>>> import numpy as np
>>> from numpy import linalg as LA
>>> np.set_printoptions(precision=2, suppress=True, linewidth=120)
>>> def rnd(a):
...     return np.round(a, 2) + 0
... 
>>> arr = np.load("mat.npy")
>>> print(arr)
[[ 0  5  1  0]
 [ 0 14  7  0]
 [ 0 26 15  3]
 [ 1  0  0  0]
 [ 1  0  0  0]
 [ 0  8  3  0]
 [ 0 17  9  0]
 [ 4  0  0  0]
 [ 3  0  0  0]
 [ 5  0  0  0]
 [ 0 17  9  0]
 [ 0 29 17  4]
 [ 0  2  0  0]
 [ 5  0  0  0]
 [ 6  0  0  0]
 [ 0 17  9  0]
 [ 0  0  0  0]
 [ 5  0  0  0]]
>>> q, R = LA.qr(arr)
>>> print(rnd(np.abs(np.diag(R))))
[11.75 51.7   2.95  2.5 ]
>>> print(rnd(q.T @ q))
[[1. 0. 0. 0.]
 [0. 1. 0. 0.]
 [0. 0. 1. 0.]
 [0. 0. 0. 1.]]
>>> print(np.allclose(R.T @ R, arr.T @ arr))
True
>>> print(np.trace(q @ q.T))
4.0
>>> print(rnd(R))
[[-11.75   0.     0.     0.  ]
 [  0.   -51.7  -28.41  -3.75]
 [  0.     0.    -2.95  -2.17]
 [  0.     0.     0.     2.5 ]]
>>> hat = arr @ LA.solve(arr.T @ arr, arr.T)
>>> print(rnd(hat @ arr[:, 2]))
[ 1.  7. 15.  0.  0.  3.  9.  0.  0.  0.  9. 17.  0.  0.  0.  9.  0.  0.]
>>> print(rnd(np.diag(hat)))
[0.5  0.17 0.37 0.01 0.01 0.28 0.28 0.12 0.07 0.18 0.28 0.64 0.21 0.18 0.26 0.28 0.   0.18]
>>> print(np.allclose(hat @ hat, hat))
True
>>> Ac = arr - arr.mean(axis=0)
>>> left, s, Vh = LA.svd(Ac, full_matrices=False)
>>> print((np.sign(left[:, 0]) == np.sign(left[0, 0])).astype(int))
[1 0 0 1 1 0 0 1 1 1 0 0 1 1 1 0 1 1]
>>> print(np.abs(Vh[0]).argmax())
1
>>> print(LA.matrix_rank(Ac))
4
>>> print(rnd(s))
[47.34  7.83  3.14  1.46]
>>> print(rnd(np.abs(Vh[-1])))
[0.11 0.43 0.79 0.41]
>>> print(rnd(s ** 2 / (s ** 2).sum()))
[0.97 0.03 0.   0.  ]
>>> print(rnd(Vh[0] * np.sign(Vh[0, np.abs(Vh[0]).argmax()])))
[-0.12  0.86  0.49  0.07]
>>> print(np.searchsorted(np.cumsum(s ** 2) / (s ** 2).sum(), 0.9) + 1)
1
>>> Y = np.array([[1, -1, 0], [0, 1, -1], [1, -1, 1], [1, -2, -2]])
>>> cent = np.array([[5, -2, 1, -2, -5, -5],
...     [-3, 3, -3, -4, 5, -3],
...     [5, -2, 4, -5, 4, -1]])
>>> rng = np.random.default_rng(1125)
>>> K = Y @ cent + 0.1 * rng.normal(size=(4, 6))
>>> print(rnd(K))
[[  8.16  -5.13   4.08   2.01  -9.87  -1.99]
 [ -7.93   4.99  -7.16   0.97   1.12  -1.88]
 [ 12.84  -6.97   8.09  -3.14  -6.11  -3.09]
 [  0.97  -4.06  -0.81  15.97 -22.99   2.94]]
>>> print(rnd(LA.norm(K, 2) / LA.norm(K)))
0.82
>>> print(np.argsort(-LA.norm(K, axis=0).round(6), kind="stable")[:3])
[4 0 3]
>>> print(LA.cond(K) > 100)
True
>>> print([round(float(x), 2) for x in LA.svd(K, compute_uv=False)[:3]])
[31.73, 21.81, 4.82]
>>> def softmax(z):
...     e = np.exp(z - z.max(axis=-1, keepdims=True))
...     return e / e.sum(axis=-1, keepdims=True)
... 
>>> print(rnd(softmax(K[2] + 5)))
[0.99 0.   0.01 0.   0.   0.  ]
>>> att = K @ K.T / np.sqrt(6)
>>> print(rnd(softmax(att + np.triu(np.full(att.shape, -np.inf), 1))))
[[1. 0. 0. 0.]
 [0. 1. 0. 0.]
 [0. 0. 1. 0.]
 [0. 0. 0. 1.]]
>>> left, s, Vh = LA.svd(K)
>>> print(np.argmax(s[:-1] / (s[1:] + 1e-6)) + 1)
3
>>> print(rnd(s))
[31.73 21.81  4.82  0.23]
>>> Y = left[:, :3] @ np.diag(s[:3]) @ Vh[:3]
>>> print(rnd(LA.norm(K - Y) / LA.norm(K)))
0.01
>>> print(LA.matrix_rank(K, rtol=0.05))
3
>>> print(LA.matrix_rank(Y))
3
>>> print(rnd(np.abs(K - Y).max()))
0.09
>>> print(rnd(LA.norm(K, 1)), rnd(LA.norm(K, np.inf)))
40.09 47.73
>>> print(rnd(LA.norm(K, axis=1)))
[14.66 12.03 18.33 28.46]
>>> print(rnd(LA.norm(K) ** 2 / LA.norm(K, 2) ** 2))
1.5
>>> print(rnd(LA.norm(K, 2)))
31.73
>>> print(rnd(LA.norm(K[0], 1)), rnd(LA.norm(K[0], np.inf)))
31.23 9.87
>>> J = np.array([[-4, 1, -5, 3, -4, 1],
...     [-4, 3, 5, 4, 1, 2],
...     [-1, 2, -5, 3, -3, 3],
...     [0, -2, 3, 5, 2, 3],
...     [3, -4, -3, 1, -2, 4],
...     [4, 1, 4, 1, 4, -1]])
>>> Y = J / LA.norm(J, axis=1, keepdims=True)
>>> cov = Y @ Y.T
>>> print(rnd(np.degrees(np.arccos(np.clip(cov[5, 1], -1, 1)))))
77.52
>>> print((np.abs(cov) > 0.9).astype(int))
[[1 0 0 0 0 0]
 [0 1 0 0 0 0]
 [0 0 1 0 0 0]
 [0 0 0 1 0 0]
 [0 0 0 0 1 0]
 [0 0 0 0 0 1]]
>>> print(rnd(LA.norm(Y, axis=1)))
[1. 1. 1. 1. 1. 1.]
>>> print(rnd(cov[5]))
[-0.83  0.22 -0.63  0.39 -0.28  1.  ]
>>> print(np.argwhere(np.triu(np.abs(cov) > 0.95, 1)))
[]
>>> print(J.reshape(2, -1))
[[-4  1 -5  3 -4  1 -4  3  5  4  1  2 -1  2 -5  3 -3  3]
 [ 0 -2  3  5  2  3  3 -4 -3  1 -2  4  4  1  4  1  4 -1]]
>>> print(J.reshape(-1, 2))
[[-4  1]
 [-5  3]
 [-4  1]
 [-4  3]
 [ 5  4]
 [ 1  2]
 [-1  2]
 [-5  3]
 [-3  3]
 [ 0 -2]
 [ 3  5]
 [ 2  3]
 [ 3 -4]
 [-3  1]
 [-2  4]
 [ 4  1]
 [ 4  1]
 [ 4 -1]]
>>> blk = J.reshape(6, 2, -1)
>>> print(np.einsum("ihd,jhd->hij", blk, blk).shape)
(2, 6, 6)
>>> print(np.einsum("ihd,ihd->ih", blk, blk))
[[42 26]
 [50 21]
 [30 27]
 [13 38]
 [34 21]
 [33 18]]
>>> print(blk.transpose(1, 0, 2))
[[[-4  1 -5]
  [-4  3  5]
  [-1  2 -5]
  [ 0 -2  3]
  [ 3 -4 -3]
  [ 4  1  4]]

 [[ 3 -4  1]
  [ 4  1  2]
  [ 3 -3  3]
  [ 5  2  3]
  [ 1 -2  4]
  [ 1  4 -1]]]
>>> x = np.array([1, 1, 3, 2, 3, 0])
>>> print(J @ np.ones(6))
[-8. 11. -1. 11. -1. 13.]
>>> print(np.einsum("ij,j->i", J, x))
[-24  25 -17  23 -14  31]
>>> print(np.sign((J @ x).round(6)))
[-1  1 -1  1 -1  1]
>>> print(LA.norm(J @ x) <= LA.norm(J, 2) * LA.norm(x) + 1e-9)
True
>>> print((J * x).sum(axis=1))
[-24  25 -17  23 -14  31]
>>> print(J @ (2 * x))
[-48  50 -34  46 -28  62]
>>> q, R = LA.qr(J)
>>> print(rnd(q @ R))
[[-4.  1. -5.  3. -4.  1.]
 [-4.  3.  5.  4.  1.  2.]
 [-1.  2. -5.  3. -3.  3.]
 [ 0. -2.  3.  5.  2.  3.]
 [ 3. -4. -3.  1. -2.  4.]
 [ 4.  1.  4.  1.  4. -1.]]
>>> print(q.shape, R.shape)
(6, 6) (6, 6)
>>> x = np.array([-2, -2, -3, 3, 0, -2])
>>> target = J @ x
>>> print(target)
[ 28  -5  16   4   6 -17]
>>> print(rnd(LA.solve(J.T, J[5])))
[0. 0. 0. 0. 0. 1.]
>>> print(rnd(LA.solve(J, target)))
[-2. -2. -3.  3.  0. -2.]
>>> print(rnd(LA.solve(J, target + J[:, 3])))
[-2. -2. -3.  4.  0. -2.]
>>> F = np.load("out18.npy")
>>> print(F)
[[3 3 1 1]
 [3 1 1 1]
 [3 3 1 1]]
>>> F[3]
Traceback (most recent call last):
  File "<python-input-84>", line 1, in <module>
    F[3]
    ~^^^
IndexError: index 3 is out of bounds for axis 0 with size 3
>>> print(np.abs(F).max())
3
>>> print(rnd(LA.norm(F)))
7.21
>>> print(LA.matrix_rank(F))
2
>>> print(rnd(LA.svd(F, compute_uv=False)))
[7.09 1.32 0.  ]
>>> print(np.unravel_index(np.abs(F).argmax(), F.shape))
(np.int64(0), np.int64(0))
>>> print(F - F[0])
[[ 0  0  0  0]
 [ 0 -2  0  0]
 [ 0  0  0  0]]
>>> print(F.sum(axis=0))
[9 7 3 3]
>>> print(np.diff(F, axis=0))
[[ 0 -2  0  0]
 [ 0  2  0  0]]
>>> print(np.count_nonzero(F))
12
>>> data = np.load("m.npy")
>>> print(data)
[[ 0.01 -0.01 -0.03]
 [ 6.01  4.   -2.  ]
 [ 2.99  1.97 -1.02]
 [ 0.   -0.01  0.  ]
 [ 0.01  0.    0.01]]
>>> Y = np.c_[data[:, :1] @ np.array([[2]]), np.array([-1, 1, 2, -2, -1])]
>>> print(Y)
[[ 0.02 -1.  ]
 [12.02  1.  ]
 [ 5.98  2.  ]
 [ 0.   -2.  ]
 [ 0.02 -1.  ]]
>>> print(rnd(LA.norm(LA.qr(data)[0].T @ Y, axis=0) ** 2 / ((Y ** 2).sum(axis=0) + 1e-12)))
[1.   0.53]
>>> hat = data @ LA.solve(data.T @ data, data.T)
>>> print(rnd(LA.eigvalsh(hat)))
[0. 0. 1. 1. 1.]
>>> print(np.allclose(hat @ hat, hat))
True
>>> print(rnd((np.eye(5) - hat) @ data))
[[0. 0. 0.]
 [0. 0. 0.]
 [0. 0. 0.]
 [0. 0. 0.]
 [0. 0. 0.]]
>>> Y = data / np.sqrt((data ** 2).mean(axis=1, keepdims=True))
>>> print(rnd(data - data.mean(axis=1, keepdims=True)))
[[ 0.02  0.   -0.02]
 [ 3.34  1.33 -4.67]
 [ 1.68  0.66 -2.33]
 [ 0.   -0.01  0.  ]
 [ 0.   -0.01  0.  ]]
>>> print(rnd(Y[1]))
[ 1.39  0.92 -0.46]
>>> left, s, Vh = LA.svd(data)
>>> print(rnd(s))
[8.37 0.04 0.01]
>>> Y = left[:, :1] @ np.diag(s[:1]) @ Vh[:1]
>>> print(LA.matrix_rank(data, rtol=0.05))
1
>>> print(LA.matrix_rank(Y))
1
>>> E = np.load("block6.npy")
>>> print(E)
[[30. 25. 15. 25. 25.]
 [25. 30. 15. 25. 25.]
 [15. 15. 14. 15. 15.]
 [25. 25. 15. 30. 25.]
 [25. 25. 15. 25. 30.]]
>>> print(E[2] @ E[3])
1785.0
>>> print(rnd(LA.norm(E[2] - E[3])))
22.93
>>> print(rnd(LA.norm(E, axis=0)))
[54.77 54.77 33.11 54.77 54.77]
>>> print(rnd(LA.norm(E[2], 1)), rnd(LA.norm(E[2], np.inf)))
74.0 15.0
>>> feats = np.loadtxt("x.csv", delimiter=",")
>>> print(rnd(feats))
[[-0.09  0.42  1.29  0.66]
 [-2.4   0.93 -0.32 -0.24]
 [ 1.38  1.92  2.76  2.15]
 [ 0.11  2.96  2.07  2.03]
 [-2.38  4.18  0.51  1.4 ]
 [-1.24  2.49  0.94  1.12]
 [-0.9   3.01  1.32  1.55]
 [-1.33  5.3   1.58  2.49]
 [-2.56  2.54 -0.03  0.49]
 [ 0.68  3.84  2.72  2.76]
 [ 1.34 -1.63  1.85  0.35]
 [-1.44  0.86  0.38  0.21]
 [-3.94  1.37 -1.36 -0.78]
 [ 0.78 -3.05  1.07 -0.64]
 [-2.5   2.24 -0.06  0.37]
 [ 0.22  1.89  1.89  1.56]
 [-1.95  2.7   0.47  0.88]
 [-1.69  2.72  0.66  1.01]
 [ 3.1  -1.5   3.2   1.3 ]
 [ 0.05  1.76  1.73  1.4 ]
 [-2.25  0.68 -0.26 -0.28]
 [ 0.23  4.56  2.56  2.89]
 [-2.13  5.62  1.05  2.24]]
>>> th = np.radians(36)
>>> R = np.eye(4)
>>> R[3, 3] = R[0, 0] = np.cos(th)
>>> R[3, 0], R[0, 3] = -np.sin(th), np.sin(th)
>>> print(rnd(R))
[[ 0.81  0.    0.    0.59]
 [ 0.    1.    0.    0.  ]
 [ 0.    0.    1.    0.  ]
 [-0.59  0.    0.    0.81]]
>>> Y = feats @ R.T
>>> print(np.allclose(LA.norm(feats, axis=1), LA.norm(Y, axis=1)))
True
>>> print(np.allclose(feats @ feats.T, Y @ Y.T))
True
>>> print(np.argsort(-LA.norm(E, axis=0).round(6), kind="stable")[:3])
[0 1 3]
>>> print(LA.cond(E) > 100)
False
>>> print(rnd(LA.norm(E, 2) / LA.norm(E)))
1.0
>>> print(LA.matrix_rank(E, rtol=0.1))
1
>>> print(rnd(np.abs(LA.svd(E)[2][-1])))
[0.88 0.26 0.16 0.26 0.26]
>>> Ac = feats - feats.mean(axis=0)
>>> left, s, Vh = LA.svd(Ac, full_matrices=False)
>>> print(rnd(Ac.mean(axis=0)))
[0. 0. 0. 0.]
>>> print(np.abs(left[:, 0]).argmax())
13
>>> print((np.sign(left[:, 0]) == np.sign(left[0, 0])).astype(int))
[1 1 1 0 0 0 0 0 0 0 1 1 0 1 0 1 0 0 1 1 1 0 0]
>>> print(np.abs(Vh[0]).argmax())
1
>>> Ac = feats - feats.mean(axis=0)
>>> vecs = LA.svd(Ac)[2][:3]
>>> Y = Ac - Ac @ vecs.T @ vecs
>>> print(rnd(np.cov(Ac @ vecs.T, rowvar=False)))
[[5.68 0.   0.  ]
 [0.   4.08 0.  ]
 [0.   0.   0.  ]]
>>> print(rnd(LA.norm(Y) / LA.norm(Ac)))
0.0
>>> print(rnd(Y.std(axis=0)))
[0. 0. 0. 0.]
>>> mat = np.loadtxt("test18.csv", delimiter=",")
>>> print(rnd(mat))
[[-1.31  1.48 -0.09  0.28]
 [-0.53 -0.5  -1.81 -0.43]
 [ 1.31  1.25 -0.58 -0.62]
 [ 0.53  0.08 -0.61  1.83]]
>>> u, g = mat[1], mat[3]
>>> print(rnd(u @ u))
4.0
>>> p = (u @ g) / (u @ u) * u
>>> print(LA.matrix_rank(np.outer(u, g)))
1
>>> print((g - p) @ u)
0.0
>>> print(rnd(np.outer(u, g)))
[[-0.28 -0.04  0.32 -0.96]
 [-0.26 -0.04  0.3  -0.91]
 [-0.95 -0.14  1.11 -3.32]
 [-0.23 -0.03  0.26 -0.79]]
>>> print(rnd(LA.norm(u + g) ** 2 + LA.norm(u - g) ** 2))
16.0
>>> w1 = np.array([[3, 2, 0, 0, 3], [3, 3, 0, 3, 3], [3, 1, 2, 3, 1], [3, 1, 2, 2, 1]])
>>> coef = np.array([-9, -9, 4, 6, -2])
>>> H = np.maximum(mat @ w1 + coef, 0)
>>> print((H > 0).astype(int))
[[0 0 1 1 0]
 [0 0 0 0 0]
 [0 0 1 1 1]
 [0 0 1 1 1]]
>>> print((H > 0).mean(axis=0))
[0.   0.   0.75 0.75 0.5 ]
>>> cent = np.array([[5, 3], [5, 0], [3, 3], [4, 1], [1, 1]])
>>> print(w1 @ cent)
[[28 12]
 [45 15]
 [39 19]
 [35 18]]
>>> q, vecs = LA.qr(mat[:, :1])[0], LA.qr(mat[:, 1:])[0]
>>> s = LA.svd(q.T @ vecs, compute_uv=False)
>>> print(rnd(LA.norm(q @ q.T - vecs @ vecs.T, 2)))
1.0
>>> print(rnd(s))
[0.]
>>> print((s > 0.9).sum())
0
>>> print(np.degrees(np.arccos(s.clip(0, 1))))
[90.]
>>> print(rnd(mat @ mat.T))
[[4. 0. 0. 0.]
 [0. 4. 0. 0.]
 [0. 0. 4. 0.]
 [0. 0. 0. 4.]]
>>> lab = rng.permutation(4)
>>> print(lab)
[2 0 1 3]
>>> Y = mat[lab][:, lab]
>>> print(rnd(np.sort(np.abs(LA.eigvals(Y)))))
[2. 2. 2. 2.]
>>> print(rnd(np.trace(Y)))
-0.56
>>> print(rnd(np.diag(Y)))
[-0.58 -1.31 -0.5   1.83]
